$ ipython --no-banner

In [1]: import numpy as np

In [2]: np.set_printoptions(precision=2, suppress=True, linewidth=200)

In [3]: M = np.loadtxt("layer5.csv", delimiter=",")

In [4]: M
Out[4]: 
array([[0., 1., 0., 1.],
       [1., 0., 0., 1.],
       [0., 0., 0., 0.],
       [1., 1., 0., 0.]])

In [5]: rng = np.random.default_rng(54799)

In [6]: lab = rng.permutation(4)

In [7]: lab
Out[7]: array([3, 0, 2, 1])

In [8]: Y = M[lab][:, lab]

In [9]: Y
Out[9]: 
array([[0., 1., 0., 1.],
       [1., 0., 0., 1.],
       [0., 0., 0., 0.],
       [1., 1., 0., 0.]])

In [10]: round(float(np.linalg.det(Y)), 2), np.round(np.linalg.det(M[lab]), 2)
Out[10]: (0.0, np.float64(0.0))

In [11]: np.diag(Y)
Out[11]: array([0., 0., 0., 0.])

In [12]: np.trace(Y)
Out[12]: np.float64(0.0)

In [13]: vals, vecs = np.linalg.eigh(M)

In [14]: (vals > 1e-8).sum(), (vals < -1e-8).sum()
Out[14]: (np.int64(1), np.int64(2))

In [15]: np.unique(vals.round(6) + 0, return_counts=True)[1]
Out[15]: array([2, 1, 1])

In [16]: np.linalg.svd(M, compute_uv=False)
Out[16]: array([2., 1., 1., 0.])

In [17]: np.linalg.eigvalsh(M @ M)
Out[17]: array([0., 1., 1., 4.])

In [18]: vals
Out[18]: array([-1., -1.,  0.,  2.])

In [19]: np.linalg.eigvalsh(M + 3 * np.eye(4))
Out[19]: array([2., 2., 3., 5.])

In [20]: Y = M + rng.integers(-2, 3, (4, 3)) @ rng.integers(-2, 3, (3, 4))

In [21]: print(Y)
[[ 2. -1. -2.  1.]
 [ 3. -1. -2. -5.]
 [ 0. -2.  0. -4.]
 [ 1.  2.  0.  0.]]

In [22]: np.linalg.matrix_rank(Y - M, tol=1e-8)
Out[22]: np.int64(3)

In [23]: Y - M
Out[23]: 
array([[ 2., -2., -2.,  0.],
       [ 2., -1., -2., -6.],
       [ 0., -2.,  0., -4.],
       [ 0.,  1.,  0.,  0.]])

In [24]: mat = np.load("m.npy")

In [25]: mat
Out[25]: 
array([[-1.,  1.,  0.,  0.],
       [ 0., -1.,  1.,  0.],
       [ 0.,  0., -1.,  1.],
       [ 0.,  0.,  0., -1.]])

In [26]: vals, vecs = np.linalg.eig(mat)

In [27]: print(mat @ vecs[:, 0] - vals[0] * vecs[:, 0])
[0. 0. 0. 0.]

In [28]: A = np.array([[-4.05, -1.27, -0.14],
    ...:     [4.61, 0.79, 0.05],
    ...:     [0.42, -0.92, 0.26],
    ...:     [-11.32, 0.35, 0.04],
    ...:     [-0.77, -0.59, 0.29],
    ...:     [7.6, -1.66, 0.17],
    ...:     [-3.48, -0.94, -0.1],
    ...:     [-3.03, -0.57, -0.01],
    ...:     [7.86, 1.13, -0.11],
    ...:     [5.5, -0.48, 0.23],
    ...:     [5.4, 0.05, 0.07],
    ...:     [2.93, 0.99, -0.09],
    ...:     [7.76, -0.95, -0.08],
    ...:     [-1.17, 0.3, 0.04],
    ...:     [0.15, -1.64, 0.11],
    ...:     [0.9, -0.08, -0.24],
    ...:     [-2.88, -0.31, -0.03],
    ...:     [-13.04, -0.53, -0.43],
    ...:     [-1.01, -0.69, -0.14]])

In [29]: Z = A[[13, 9]].astype(float)

In [30]: for _ in range(7):
    ...:     lab = np.linalg.norm(A[:, None] - Z, axis=-1).argmin(axis=1)
    ...:     Z = np.array([A[lab == j].mean(axis=0) for j in range(2)])
    ...: 

In [31]: print(lab)
[0 1 0 0 0 1 0 0 1 1 1 1 1 0 0 0 0 0 0]

In [32]: np.bincount(lab)
Out[32]: array([12,  7])

In [33]: Z
Out[33]: 
array([[-3.27, -0.57, -0.03],
       [ 5.95, -0.02,  0.03]])

In [34]: print(Z[1] - Z[0])
[9.22 0.56 0.06]

In [35]: arr = np.load("arr.npy")

In [36]: arr
Out[36]: 
array([[-2, -2, -2],
       [-2, -4, -4],
       [-2, -4, -6]])

In [37]: vec = np.array([4, 4, 9])

In [38]: rhs = arr @ vec

In [39]: rhs
Out[39]: array([-34, -60, -78])

In [40]: np.linalg.solve(arr, arr[:, 1])
Out[40]: array([-0.,  1., -0.])

In [41]: np.linalg.solve(arr, rhs)
Out[41]: array([4., 4., 9.])
